$ python -q
>>> import numpy as np
>>> np.set_printoptions(precision=2, suppress=True, linewidth=160, sign=" ")
>>> X = np.array([[-1, 0, 0, 0, 0, 0],
...     [0, -1, 0, 2, 1, 0],
...     [-1, 0, -1, 0, 0, 0],
...     [0, -1, 0, -2, 0, 0],
...     [0, 3, 0, -1, -3, 0],
...     [0, 0, 0, 0, 0, -2]])
>>> X
array([[-1,  0,  0,  0,  0,  0],
       [ 0, -1,  0,  2,  1,  0],
       [-1,  0, -1,  0,  0,  0],
       [ 0, -1,  0, -2,  0,  0],
       [ 0,  3,  0, -1, -3,  0],
       [ 0,  0,  0,  0,  0, -2]])
>>> (np.linalg.matrix_power((X != 0) + (X.T != 0) + np.eye(6), 6) > 0).astype(int)
array([[ 1,  0,  1,  0,  0,  0],
       [ 0,  1,  0,  1,  1,  0],
       [ 1,  0,  1,  0,  0,  0],
       [ 0,  1,  0,  1,  1,  0],
       [ 0,  1,  0,  1,  1,  0],
       [ 0,  0,  0,  0,  0,  1]])
>>> (X != 0).astype(int)
array([[ 1,  0,  0,  0,  0,  0],
       [ 0,  1,  0,  1,  1,  0],
       [ 1,  0,  1,  0,  0,  0],
       [ 0,  1,  0,  1,  0,  0],
       [ 0,  1,  0,  1,  1,  0],
       [ 0,  0,  0,  0,  0,  1]])
>>> round(float(np.linalg.det(X)), 2)
10.0
>>> X @ X
array([[  1,   0,   0,   0,   0,   0],
       [  0,   2,   0,  -7,  -4,   0],
       [  2,   0,   1,   0,   0,   0],
       [  0,   3,   0,   2,  -1,   0],
       [  0, -11,   0,  11,  12,   0],
       [  0,   0,   0,   0,   0,   4]])
>>> rng = np.random.default_rng(478374)
>>> z = rng.permutation(6)
>>> z
array([ 1,  4,  2,  0,  5,  3])
>>> Y = X[z][:, z]
>>> Y
array([[-1,  1,  0,  0,  0,  2],
       [ 3, -3,  0,  0,  0, -1],
       [ 0,  0, -1, -1,  0,  0],
       [ 0,  0,  0, -1,  0,  0],
       [ 0,  0,  0,  0, -2,  0],
       [-1,  0,  0,  0,  0, -2]])
>>> round(np.linalg.det(Y), 2), round(np.linalg.det(X[z]), 2)
(np.float64(10.0), np.float64(10.0))
>>> np.allclose(Y, X)
False
>>> np.diag(Y)
array([-1, -3, -1, -1, -2, -2])
>>> feats = np.loadtxt("block6.csv", delimiter=",")
>>> feats
array([[ 0.93, -0.07, -0.37],
       [-0.07,  0.93, -0.37],
       [-0.37, -0.37, -0.85]])
>>> # columns are unit length and at right angles
>>> x0 = np.array([3, 3, 0])
>>> y = feats @ x0
>>> b, lr = np.zeros(3), 1 / np.linalg.norm(feats, 2) ** 2
>>> for i in range(3):
...     b -= lr * feats.T @ (feats @ b - y)
...     if i % 1 == 0: print(i, round(np.linalg.norm(feats @ b - y), 2))
... 
0 0.0
1 0.0
2 0.0
>>> round(np.linalg.cond(feats), 2)
np.float64(1.0)
>>> b.round(2) + 0
array([ 3.,  3.,  0.])
>>> w1 = np.array([[-3, -2, 0], [-3, -3, 3], [0, 1, -2]])
>>> b = np.array([2, 2, -2])
>>> act = np.maximum(feats @ w1 + b, 0)
>>> np.linalg.matrix_rank(act)
np.int64(2)
>>> (act > 0).astype(int)
array([[ 0,  0,  0],
       [ 0,  0,  1],
       [ 1,  1,  0]])
>>> C = np.array([[-3, 3], [3, 2], [1, 0]])
>>> (act @ C).round(6).argmax(axis=1)
array([ 0,  0,  1])
>>> w1 @ C
array([[  3, -13],
       [  3, -15],
       [  1,   2]])
>>> act @ C
array([[ 0.  ,  0.  ],
       [ 1.52,  0.  ],
       [-3.67, 18.67]])
>>> Q = feats.astype(float).copy()
>>> for j in range(3):
...     Q[:, j] -= Q[:, :j] @ (Q[:, :j].T @ Q[:, j])
...     Q[:, j] /= np.linalg.norm(Q[:, j])
... 
>>> Q
array([[ 0.93, -0.07, -0.37],
       [-0.07,  0.93, -0.37],
       [-0.37, -0.37, -0.85]])
>>> np.count_nonzero(Q)
np.int64(9)
>>> Q.mean(axis=0)
array([ 0.16,  0.16, -0.53])
>>> np.round(np.abs(Q).max(), 2)
np.float64(0.93)
>>> r0, v = feats[2], feats[0]
>>> round(float(r0 @ v), 2)
0.0
>>> r0 @ r0
np.float64(1.0)
>>> p = (r0 @ v) / (r0 @ r0) * r0
>>> p.round(2) + 0
array([ 0.,  0.,  0.])
>>> v - p
array([ 0.93, -0.07, -0.37])
>>> np.outer(r0, v)
array([[-0.34,  0.03,  0.14],
       [-0.34,  0.03,  0.14],
       [-0.79,  0.06,  0.32]])
>>> sig = 5 * 0.5 ** np.arange(4)
>>> m1 = rng.normal(size=(30, 4)) * rng.permutation(sig)
>>> m1
array([[-0.23, -3.64, -2.1 ,  4.13],
       [ 0.68,  3.56,  0.49, -1.76],
       [ 0.41, -0.66,  1.73, -0.02],
       [-0.25,  2.15,  0.46, -1.96],
       [ 0.07,  4.67, -1.58, -1.25],
       [ 0.65,  8.44,  0.73, -0.58],
       [ 0.04,  0.68,  0.75,  0.32],
       [ 0.36,  0.63, -0.91,  1.19],
       [ 0.21, -5.96, -0.98, -4.15],
       [-0.21,  9.52, -0.58, -0.46],
       [-0.22,  9.  ,  1.64, -0.63],
       [-0.14,  7.47, -0.54,  1.85],
       [ 0.2 , 11.92,  1.34, -0.53],
       [-0.03,  8.09, -1.36, -3.34],
       [ 0.4 , -2.81, -0.06,  2.21],
       [-0.9 , 10.83,  0.9 , -0.03],
       [ 0.56,  7.24,  1.41, -0.25],
       [-0.05,  4.4 , -0.79,  1.61],
       [ 0.87,  1.5 , -2.69,  0.44],
       [ 0.53, -2.  , -2.25,  6.38],
       [ 1.04, -8.62, -1.3 , -0.83],
       [ 0.62,  0.55,  2.16,  0.02],
       [ 0.74, -1.81, -0.44, -1.78],
       [-0.2 , -0.12,  1.26, -4.61],
       [ 0.43,  1.44,  2.04,  1.63],
       [ 0.18,  6.59, -0.01,  0.16],
       [-0.19,  1.82, -1.73,  1.28],
       [ 0.41, -5.6 ,  0.44,  2.6 ],
       [ 0.44, -0.59,  1.09, -2.37],
       [ 0.26,  2.32, -0.38,  0.9 ]])
>>> C = m1[[17, 21]].astype(float)
>>> for _ in range(6):
...     z = np.linalg.norm(m1[:, None] - C, axis=-1).argmin(axis=1)
...     C = np.array([m1[z == j].mean(axis=0) for j in range(2)])
... 
>>> z
array([ 1,  0,  1,  1,  0,  0,  1,  1,  1,  0,  0,  0,  0,  0,  1,  0,  0,  0,  1,  1,  1,  1,  1,  1,  1,  0,  1,  1,  1,  1])
>>> C[1] - C[0]
array([ 0.26, -8.79, -0.3 ,  0.73])
>>> np.abs(C[1] - C[0]).argmax()
np.int64(1)
